$ python -q
>>> import numpy as np
>>> np.set_printoptions(precision=3, suppress=True, linewidth=100, floatmode="fixed")
>>> data = np.load("out19.npy")
>>> data
array([[6.000, 1.000, 1.000, 1.000],
       [1.000, 6.000, 1.000, 1.000],
       [1.000, 1.000, 6.000, 1.000],
       [1.000, 1.000, 1.000, 6.000]])
>>> T = np.stack([data, 3 * data, data[::-1]])
>>> np.linalg.norm(T, axis=(1, 2))
array([12.490, 37.470, 12.490])
>>> np.linalg.matrix_rank(T)
array([4, 4, 4])
>>> (T @ data.T).shape
(3, 4, 4)
>>> np.einsum("bij,cij->bc", T, T)
array([[ 156.000,  468.000,   56.000],
       [ 468.000, 1404.000,  168.000],
       [  56.000,  168.000,  156.000]])
>>> vec = np.array([0, 3, 3, 1])
>>> y = data @ vec
>>> y
array([ 7.000, 22.000, 22.000, 12.000])
>>> np.round(np.linalg.solve(data, data[:, 2]), 3) + 0
array([0.000, 0.000, 1.000, 0.000])
>>> f = np.array([-5, -3, -8, 6])
>>> other = data + np.outer(f, np.eye(4)[1])
>>> np.linalg.matrix_rank(np.linalg.inv(other) - np.linalg.inv(data), tol=1e-8)
np.int64(1)
>>> np.linalg.matrix_rank(other - data)
np.int64(1)
>>> vec = np.ones(4)
>>> for _ in range(3):
...     vec = data @ vec
...     vec /= np.linalg.norm(vec)
...     print(round(vec @ data @ vec, 3))
... 
9.0
9.0
9.0
>>> round(np.linalg.eigvalsh(data)[-1], 3)
np.float64(9.0)
>>> w, evecs = np.linalg.eigh(data)
>>> vec = np.array([0, 0, 0, -1])
>>> vec @ data @ vec
np.float64(6.0)
>>> evecs * np.abs(w) @ evecs.T
array([[6.000, 1.000, 1.000, 1.000],
       [1.000, 6.000, 1.000, 1.000],
       [1.000, 1.000, 6.000, 1.000],
       [1.000, 1.000, 1.000, 6.000]])
>>> print(evecs * np.maximum(w, 0) @ evecs.T)
[[6.000 1.000 1.000 1.000]
 [1.000 6.000 1.000 1.000]
 [1.000 1.000 6.000 1.000]
 [1.000 1.000 1.000 6.000]]
>>> cent = np.array([[-8, -8, -3], [0, 4, 6]])
>>> rng = np.random.default_rng(2272)
>>> J = rng.normal(size=(22, 2)) @ cent + np.array([-3, -5, 3])
>>> J
array([[  0.790,   0.834,   7.487],
       [-21.485, -21.299,  -0.654],
       [  0.959,  -1.119,   4.367],
       [ -2.853,  -4.291,   3.899],
       [  4.862,  -4.964,  -5.790],
       [ -2.453,   0.856,  11.168],
       [  2.855,   5.679,  12.431],
       [  5.476,   5.054,   8.545],
       [-16.168, -17.664,  -1.182],
       [ -3.630,  -9.587,  -3.172],
       [ -2.533,   0.367,  10.525],
       [ -3.060,  -7.445,  -0.601],
       [  3.064,   6.620,  13.608],
       [-10.259, -16.995,  -6.826],
       [  3.702,   6.761,  13.101],
       [-17.407, -18.736,  -1.396],
       [  5.492,  -0.347,   0.425],
       [  8.630,   7.593,   8.806],
       [  8.518,   1.211,  -0.641],
       [ -7.211, -16.378,  -9.330],
       [  3.432,   1.353,   5.293],
       [  8.257,  11.522,  15.118]])
>>> other = np.c_[J[:, :2] @ np.array([[7, 2], [7, 7]]), np.array([9, 7, -5, -8, -1, -1, 6, 9, 9, 0, -9, 5, 8, -8, 1, -4, -8, -2, -3, -4, -6, -2])]
>>> print(other)
[[  11.374    7.421    9.000]
 [-299.486 -192.063    7.000]
 [  -1.119   -5.916   -5.000]
 [ -50.008  -35.741   -8.000]
 [  -0.712  -25.021   -1.000]
 [ -11.177    1.086   -1.000]
 [  59.734   45.460    6.000]
 [  73.706   46.327    9.000]
 [-236.825 -155.984    9.000]
 [ -92.521  -74.371    0.000]
 [ -15.164   -2.499   -9.000]
 [ -73.533  -58.235    5.000]
 [  67.784   52.466    8.000]
 [-190.775 -139.480   -8.000]
 [  73.238   54.728    1.000]
 [-253.004 -165.968   -4.000]
 [  36.013    8.552   -8.000]
 [ 113.558   70.410   -2.000]
 [  68.105   25.515   -3.000]
 [-165.128 -129.071   -4.000]
 [  33.495   16.334   -6.000]
 [ 138.452   97.167   -2.000]]
>>> np.linalg.norm(np.linalg.qr(J)[0].T @ other, axis=0) ** 2 / ((other ** 2).sum(axis=0) + 1e-12)
array([1.000, 1.000, 0.120])
>>> np.linalg.matrix_rank(other)
np.int64(3)
>>> np.round(np.linalg.lstsq(J, other[:, 0])[0], 3) + 0
array([7.000, 7.000, 0.000])
>>> print(np.round(np.linalg.norm(other - J @ np.linalg.lstsq(J, other)[0], axis=0), 3) + 0)
[ 0.000  0.000 26.583]
>>> data.sum(axis=0)
array([9.000, 9.000, 9.000, 9.000])
>>> print(data - data[0])
[[ 0.000  0.000  0.000  0.000]
 [-5.000  5.000  0.000  0.000]
 [-5.000  0.000  5.000  0.000]
 [-5.000  0.000  0.000  5.000]]
>>> np.unravel_index(np.abs(data).argmax(), data.shape)
(np.int64(0), np.int64(0))
>>> Ac = J - J.mean(axis=0)
>>> evecs = np.linalg.svd(Ac)[2][:2]
>>> other = Ac - Ac @ evecs.T @ evecs
>>> np.round(other.std(axis=0), 3) + 0
array([0.000, 0.000, 0.000])
>>> np.round(np.cov(Ac @ evecs.T, rowvar=False), 3) + 0
array([[188.400,   0.000],
       [  0.000,  30.732]])
>>> mat = np.loadtxt("sample10.csv", delimiter=",")
>>> print(mat)
[[ 5.000 -1.000  1.000  0.000 -4.000]
 [ 3.000 -2.000  4.000  1.000 -3.000]
 [ 4.000  2.000  0.000  1.000  1.000]
 [-1.000  4.000  5.000 -2.000 -1.000]]
>>> np.linalg.norm(mat, axis=1)
array([6.557, 6.245, 4.690, 6.856])
>>> np.round(np.linalg.norm(mat[2], 1), 3), round(np.linalg.norm(mat[2], np.inf), 3)
(np.float64(8.0), np.float64(4.0))
>>> np.linalg.norm(mat, axis=0)
array([7.141, 5.000, 6.481, 2.449, 5.196])
>>> round(np.linalg.norm(mat) ** 2 / np.linalg.norm(mat, 2) ** 2, 3)
np.float64(1.906)
>>> mat[2] @ mat[0]
np.float64(14.0)
>>> vec = np.array([0, 1, 4, -3, 5])
>>> a = np.maximum(mat @ vec, 0)
>>> np.tanh(mat @ vec)
array([-1.000, -0.999,  0.999,  1.000])
>>> print(np.maximum(mat @ vec, 0) - np.maximum(-mat @ vec, 0))
[-17.000  -4.000   4.000  25.000]
>>> X = np.loadtxt("w.csv", delimiter=",")
>>> X
array([[ 12.026,  35.999,  31.991,   3.987,  32.001],
       [ -9.023, -26.951, -24.037,  -3.010, -24.026],
       [  0.064,   0.013,   0.001,  -0.006,   0.015]])
>>> print([round(float(x), 3) for x in np.linalg.svd(X, compute_uv=False)[:3]])
[73.999, 0.062, 0.056]
>>> np.linalg.matrix_rank(X, rtol=0.1)
np.int64(1)
>>> hat = np.triu(np.array([[0, 1, 7, 8], [9, -1, -3, 4], [-8, 0, 9, 5], [-1, 7, -7, -3]]), 1) + np.eye(4)
>>> other = hat @ data @ np.linalg.inv(hat)
>>> np.round(np.linalg.det(other), 3)
np.float64(1125.0)
>>> w1 = np.array([[1, 5, 0, 3], [2, 9, 3, 9], [4, 8, 7, 3], [4, 7, 4, 5], [5, 3, 1, 0]])
>>> c = np.array([0, 1, 2, -2])
>>> hid = np.maximum(X @ w1 + c, 0)
>>> hid
array([[387.941, 764.961, 381.883, 473.977],
       [  0.000,   0.000,   0.000,   0.000],
       [  0.145,   1.448,   2.037,   0.000]])
>>> np.linalg.matrix_rank(hid)
np.int64(2)
>>> (hid > 0).astype(int)
array([[1, 1, 1, 1],
       [0, 0, 0, 0],
       [1, 1, 1, 0]])
>>> cent = np.array([[-2, -8, 9], [5, 7, -8], [-3, -4, 8], [2, 0, 5]])
>>> w1 @ cent
array([[ 29,  27, -16],
       [ 50,  35,  15],
       [ 17,  -4,  43],
       [ 25,   1,  37],
       [  2, -23,  29]])
>>> (hid @ cent).round(6).argmax(axis=1)
array([0, 0, 2])
>>> hid @ cent
array([[2851.228,  723.667, 2796.730],
       [   0.000,    0.000,    0.000],
       [   0.839,    0.828,    6.017]])
>>> W0 = np.loadtxt("block1.csv", delimiter=",")
>>> W0
array([[-16.687,  19.177, -29.976],
       [-11.715,   9.767, -16.484],
       [-11.060,   8.692, -14.929],
       [ -9.333,   6.074, -11.111],
       [ -4.905,   0.997,  -3.408],
       [ -4.374,   0.583,  -2.722],
       [ -2.862,  -0.296,  -1.112],
       [ -2.129,  -0.528,  -0.541],
       [ -1.972,  -0.558,  -0.440],
       [ -1.695,  -0.591,  -0.280],
       [ -0.628,  -0.427,   0.066],
       [ -0.430,  -0.329,   0.072],
       [ -0.282,  -0.236,   0.062],
       [  0.748,   2.116,  -0.919],
       [ -0.055,   4.053,  -0.962],
       [ -0.803,   4.493,  -0.240],
       [ -1.660,   4.593,   0.922],
       [ -1.760,   4.586,   1.075]])
>>> vec = np.array([1, 2, 2])
>>> y = W0 @ vec
>>> np.linalg.solve(W0.T @ W0, W0.T @ y)
array([1.000, 2.000, 2.000])
>>> y = y + 0.3 * rng.normal(size=18)
>>> y
array([-37.849, -25.461, -23.852, -18.982,  -9.584,  -9.055,  -5.462,  -4.183,  -3.850,  -3.905,
        -1.535,  -0.976,  -0.570,   3.463,   6.430,   7.612,   9.520,  10.440])
>>> c, *_ = np.linalg.lstsq(W0, y)
>>> print(np.round(np.linalg.norm(y - W0 @ c), 3))
1.222
>>> [round(float(np.linalg.norm(np.linalg.solve(W0.T @ W0 + lam * np.eye(3), W0.T @ y))), 2) for lam in (0, 1, 10, 100)]
[3.08, 3.04, 2.75, 1.58]
>>> Ac = (W0 - W0.mean(axis=0)) / W0.std(axis=0)
>>> np.argwhere(np.abs(Ac) > 2)
array([[0, 0],
       [0, 1],
       [0, 2]])
>>> c = np.linalg.lstsq(np.delete(Ac, 0, axis=1), Ac[:, 0])[0]
>>> np.round(1 - np.var(Ac[:, 0] - np.delete(Ac, 0, axis=1) @ c), 3)
np.float64(0.934)
>>> np.abs(c).argmax()
np.int64(1)
>>> Ac = W0 - W0.mean(axis=0)
>>> evecs = np.linalg.svd(Ac)[2][:1]
>>> other = Ac - Ac @ evecs.T @ evecs
>>> print(np.diag(evecs.T @ evecs))
[0.198 0.200 0.601]
>>> (Ac @ evecs.T).std(axis=0)
array([10.384])
>>> G = W0.T @ W0
>>> np.allclose(G, G.T)
True
>>> (W0 @ W0.T).shape
(18, 18)
>>> G
array([[ 695.521, -608.084,  992.478],
       [-608.084,  661.522, -934.883],
       [ 992.478, -934.883, 1541.284]])
>>> np.linalg.svd(W0, compute_uv=False) ** 2
array([2783.367,   76.781,   38.179])
>>> K = np.array([[1, 2, 2, 2, 1], [2, 0, 2, 0, 0], [1, 0, 1, 0, 2], [2, 1, 2, 1, 1]])
>>> K[3] = K[1]
>>> print(K)
[[1 2 2 2 1]
 [2 0 2 0 0]
 [1 0 1 0 2]
 [2 0 2 0 0]]
>>> U, sv, vt = np.linalg.svd(K)
>>> np.argmax(sv[:-1] / (sv[1:] + 1e-6)) + 1
np.int64(3)
>>> other = U[:, :3] @ np.diag(sv[:3]) @ vt[:3]
>>> round(np.linalg.norm(K - other) / np.linalg.norm(K), 3)
np.float64(0.0)
>>> np.linalg.matrix_rank(other)
np.int64(3)
>>> np.linalg.matrix_rank(K, rtol=0.1)
np.int64(3)
>>> np.linalg.cond(K) > 100
np.True_
>>> [round(float(x), 3) for x in np.linalg.svd(K, compute_uv=False)[:3]]
[5.133, 2.541, 1.788]
>>> m1 = np.loadtxt("run19.csv", delimiter=",")
>>> m1
array([[-2.000,  2.000,  1.000,  2.000],
       [ 0.000,  0.000,  2.000,  0.000],
       [ 0.000,  0.000, -1.000, -1.000],
       [ 0.000,  0.000,  0.000,  0.000]])
>>> np.kron(np.eye(2, dtype=int), m1)
array([[-2.000,  2.000,  1.000,  2.000, -0.000,  0.000,  0.000,  0.000],
       [ 0.000,  0.000,  2.000,  0.000,  0.000,  0.000,  0.000,  0.000],
       [ 0.000,  0.000, -1.000, -1.000,  0.000,  0.000, -0.000, -0.000],
       [ 0.000,  0.000,  0.000,  0.000,  0.000,  0.000,  0.000,  0.000],
       [-0.000,  0.000,  0.000,  0.000, -2.000,  2.000,  1.000,  2.000],
       [ 0.000,  0.000,  0.000,  0.000,  0.000,  0.000,  2.000,  0.000],
       [ 0.000,  0.000, -0.000, -0.000,  0.000,  0.000, -1.000, -1.000],
       [ 0.000,  0.000,  0.000,  0.000,  0.000,  0.000,  0.000,  0.000]])
>>> print(np.einsum("ij,ji->", m1, m1))
5.0
>>> other = m1[0, 0] * m1[1:] - np.outer(m1[1:, 0], m1[0])
>>> other
array([[ 0.000, -0.000, -4.000, -0.000],
       [ 0.000, -0.000,  2.000,  2.000],
       [ 0.000, -0.000, -0.000, -0.000]])
>>> print(np.linalg.matrix_rank(other), np.linalg.matrix_rank(m1))
2 3
>>> print(np.flatnonzero(~other.round(6).any(axis=1)))
[2]
>>> m1[:, 0] / m1[0, 0]
array([ 1.000, -0.000, -0.000, -0.000])
>>> U, sv, vt = np.linalg.svd(m1)
>>> print(sv)
[3.788 2.028 0.737 0.000]
>>> other = U[:, :3] @ np.diag(sv[:3]) @ vt[:3]
>>> round(float(np.linalg.norm(m1 - other, 2)), 3), sv[3]
(0.0, np.float64(0.0))
>>> other.round(3) + 0
array([[-2.000,  2.000,  1.000,  2.000],
       [ 0.000,  0.000,  2.000,  0.000],
       [ 0.000,  0.000, -1.000, -1.000],
       [ 0.000,  0.000,  0.000,  0.000]])
